$ python -q
>>> import numpy as np
>>> import numpy.linalg as la
>>> np.set_printoptions(precision=2, suppress=True, linewidth=100, floatmode="fixed")
>>> feats = np.loadtxt("block17.csv", delimiter=",")
>>> feats
array([[ 0.98, -0.31, -0.54,  0.03,  0.98,  0.46,  0.99, -0.20, -0.98, -0.81],
       [ 0.51,  0.24, -0.02, -0.01, -0.18,  0.70, -0.35, -0.51, -0.89,  0.26],
       [ 0.12,  0.87,  0.76, -0.61,  0.20, -0.86, -0.83,  0.88,  0.71,  0.91],
       [-0.99, -0.51,  0.30,  0.10, -0.78, -0.98, -0.56,  0.87,  1.00, -0.14],
       [ 0.56,  0.31,  0.00, -0.02, -0.27,  0.79, -0.49, -0.59, -0.93,  0.36],
       [-0.52, -0.87, -0.73,  0.63, -0.58,  0.85,  0.61, -0.89, -0.46, -0.88],
       [-0.66, -0.48, -0.32,  0.38, -0.83,  0.75, -0.56, -0.77, -0.24, -0.27],
       [-1.00, -0.54,  0.45,  0.37, -1.00, -0.89, -1.00,  0.34,  1.00,  0.56],
       [ 0.10, -0.04, -0.18,  0.19, -0.64,  0.85, -0.58, -0.77, -0.88,  0.11],
       [ 0.94,  0.86,  0.54, -0.58,  0.82, -0.23, -0.10,  0.63, -0.90,  0.80],
       [ 0.56, -0.27, -0.37,  0.21,  0.12,  0.77,  0.43, -0.67, -0.90, -0.41],
       [-0.35,  0.51,  0.56, -0.45,  0.59, -0.96,  0.02,  0.94,  0.98,  0.51],
       [ 0.99,  0.99,  0.91, -0.89,  0.98, -0.95, -0.35,  0.98, -0.65,  0.98],
       [ 0.99,  0.16, -0.41, -0.09,  0.96,  0.84,  0.96, -0.52, -1.00, -0.49],
       [-1.00, -0.99, -0.83,  0.86, -0.98,  0.57,  0.03, -0.92,  0.99, -0.97],
       [ 0.33, -0.95, -0.92,  0.81, -0.55,  1.00,  0.88, -0.99, -0.99, -0.97],
       [ 1.00,  0.90,  0.33, -0.71,  1.00, -0.01,  0.97,  0.73, -1.00,  0.50],
       [ 0.66,  0.27,  0.03, -0.12,  0.40,  0.32,  0.17, -0.09, -0.78,  0.16],
       [ 0.79,  0.86,  0.68, -0.64,  0.83, -0.85, -0.12,  0.90,  0.12,  0.82],
       [-0.99, -0.54,  0.36, -0.01, -0.38, -1.00,  0.00,  0.96,  1.00, -0.32],
       [-0.99, -0.94, -0.65,  0.75, -0.98,  0.45, -0.49, -0.84,  0.98, -0.86],
       [-0.94, -0.45, -0.16,  0.42, -0.97,  0.74, -0.93, -0.80,  0.48,  0.09],
       [-0.99, -0.89, -0.70,  0.82, -1.00,  0.99, -0.98, -0.99, -0.41, -0.54],
       [-1.00, -0.85, -0.17,  0.46, -0.91, -0.91, -0.37,  0.45,  1.00, -0.68],
       [-0.24, -0.41, -0.41,  0.40, -0.80,  0.92, -0.53, -0.89, -0.88, -0.25]])
>>> z = feats[:, 5] > np.median(feats[:, 5])
>>> u = feats[z].mean(axis=0) - feats[~z].mean(axis=0)
>>> print((((feats - feats.mean(axis=0)) @ u > 0) == z).mean())
0.92
>>> C = feats[[0, 18]].astype(float)
>>> for _ in range(6):
...     z = la.norm(feats[:, None] - C, axis=-1).argmin(axis=1)
...     C = np.array([feats[z == j].mean(axis=0) for j in range(2)])
... 
>>> print(z)
[0 0 1 1 0 0 0 1 0 1 0 1 1 0 0 0 1 0 1 1 0 0 0 1 0]
>>> np.bincount(z)
array([15, 10])
>>> E = np.load("layer16.npy")
>>> E
array([[5.00, 1.00, 0.00, 0.00, 0.00, 0.00, 0.00, 0.00, 0.00, 0.00, 0.00],
       [0.00, 5.00, 1.00, 0.00, 0.00, 0.00, 0.00, 0.00, 0.00, 0.00, 0.00],
       [0.00, 0.00, 5.00, 1.00, 0.00, 0.00, 0.00, 0.00, 0.00, 0.00, 0.00],
       [0.00, 0.00, 0.00, 5.00, 1.00, 0.00, 0.00, 0.00, 0.00, 0.00, 0.00],
       [0.00, 0.00, 0.00, 0.00, 5.00, 1.00, 0.00, 0.00, 0.00, 0.00, 0.00],
       [0.00, 0.00, 0.00, 0.00, 0.00, 5.00, 1.00, 0.00, 0.00, 0.00, 0.00],
       [0.00, 0.00, 0.00, 0.00, 0.00, 0.00, 5.00, 1.00, 0.00, 0.00, 0.00],
       [0.00, 0.00, 0.00, 0.00, 0.00, 0.00, 0.00, 5.00, 1.00, 0.00, 0.00],
       [0.00, 0.00, 0.00, 0.00, 0.00, 0.00, 0.00, 0.00, 5.00, 1.00, 0.00],
       [0.00, 0.00, 0.00, 0.00, 0.00, 0.00, 0.00, 0.00, 0.00, 5.00, 1.00],
       [0.00, 0.00, 0.00, 0.00, 0.00, 0.00, 0.00, 0.00, 0.00, 0.00, 5.00]])
>>> # triangular, det is the product of the diagonal
>>> Q, r_ = la.qr(E)
>>> print(r_)
[[5.00 1.00 0.00 0.00 0.00 0.00 0.00 0.00 0.00 0.00 0.00]
 [0.00 5.00 1.00 0.00 0.00 0.00 0.00 0.00 0.00 0.00 0.00]
 [0.00 0.00 5.00 1.00 0.00 0.00 0.00 0.00 0.00 0.00 0.00]
 [0.00 0.00 0.00 5.00 1.00 0.00 0.00 0.00 0.00 0.00 0.00]
 [0.00 0.00 0.00 0.00 5.00 1.00 0.00 0.00 0.00 0.00 0.00]
 [0.00 0.00 0.00 0.00 0.00 5.00 1.00 0.00 0.00 0.00 0.00]
 [0.00 0.00 0.00 0.00 0.00 0.00 5.00 1.00 0.00 0.00 0.00]
 [0.00 0.00 0.00 0.00 0.00 0.00 0.00 5.00 1.00 0.00 0.00]
 [0.00 0.00 0.00 0.00 0.00 0.00 0.00 0.00 5.00 1.00 0.00]
 [0.00 0.00 0.00 0.00 0.00 0.00 0.00 0.00 0.00 5.00 1.00]
 [0.00 0.00 0.00 0.00 0.00 0.00 0.00 0.00 0.00 0.00 5.00]]
>>> print(np.allclose(r_.T @ r_, E.T @ E))
True
>>> Q
array([[ 1.00,  0.00,  0.00,  0.00,  0.00,  0.00,  0.00,  0.00,  0.00,  0.00,  0.00],
       [-0.00,  1.00,  0.00,  0.00,  0.00,  0.00,  0.00,  0.00,  0.00,  0.00,  0.00],
       [-0.00, -0.00,  1.00,  0.00,  0.00,  0.00,  0.00,  0.00,  0.00,  0.00,  0.00],
       [-0.00, -0.00, -0.00,  1.00,  0.00,  0.00,  0.00,  0.00,  0.00,  0.00,  0.00],
       [-0.00, -0.00, -0.00, -0.00,  1.00,  0.00,  0.00,  0.00,  0.00,  0.00,  0.00],
       [-0.00, -0.00, -0.00, -0.00, -0.00,  1.00,  0.00,  0.00,  0.00,  0.00,  0.00],
       [-0.00, -0.00, -0.00, -0.00, -0.00, -0.00,  1.00,  0.00,  0.00,  0.00,  0.00],
       [-0.00, -0.00, -0.00, -0.00, -0.00, -0.00, -0.00,  1.00,  0.00,  0.00,  0.00],
       [-0.00, -0.00, -0.00, -0.00, -0.00, -0.00, -0.00, -0.00,  1.00,  0.00,  0.00],
       [-0.00, -0.00, -0.00, -0.00, -0.00, -0.00, -0.00, -0.00, -0.00,  1.00,  0.00],
       [-0.00, -0.00, -0.00, -0.00, -0.00, -0.00, -0.00, -0.00, -0.00, -0.00,  1.00]])
>>> abs(r_[0, 0]), round(float(la.norm(E[:, 0])), 2)
(np.float64(5.0), 5.0)
>>> Q.T @ Q
array([[1.00, 0.00, 0.00, 0.00, 0.00, 0.00, 0.00, 0.00, 0.00, 0.00, 0.00],
       [0.00, 1.00, 0.00, 0.00, 0.00, 0.00, 0.00, 0.00, 0.00, 0.00, 0.00],
       [0.00, 0.00, 1.00, 0.00, 0.00, 0.00, 0.00, 0.00, 0.00, 0.00, 0.00],
       [0.00, 0.00, 0.00, 1.00, 0.00, 0.00, 0.00, 0.00, 0.00, 0.00, 0.00],
       [0.00, 0.00, 0.00, 0.00, 1.00, 0.00, 0.00, 0.00, 0.00, 0.00, 0.00],
       [0.00, 0.00, 0.00, 0.00, 0.00, 1.00, 0.00, 0.00, 0.00, 0.00, 0.00],
       [0.00, 0.00, 0.00, 0.00, 0.00, 0.00, 1.00, 0.00, 0.00, 0.00, 0.00],
       [0.00, 0.00, 0.00, 0.00, 0.00, 0.00, 0.00, 1.00, 0.00, 0.00, 0.00],
       [0.00, 0.00, 0.00, 0.00, 0.00, 0.00, 0.00, 0.00, 1.00, 0.00, 0.00],
       [0.00, 0.00, 0.00, 0.00, 0.00, 0.00, 0.00, 0.00, 0.00, 1.00, 0.00],
       [0.00, 0.00, 0.00, 0.00, 0.00, 0.00, 0.00, 0.00, 0.00, 0.00, 1.00]])
>>> print(Q.shape, r_.shape)
(11, 11) (11, 11)
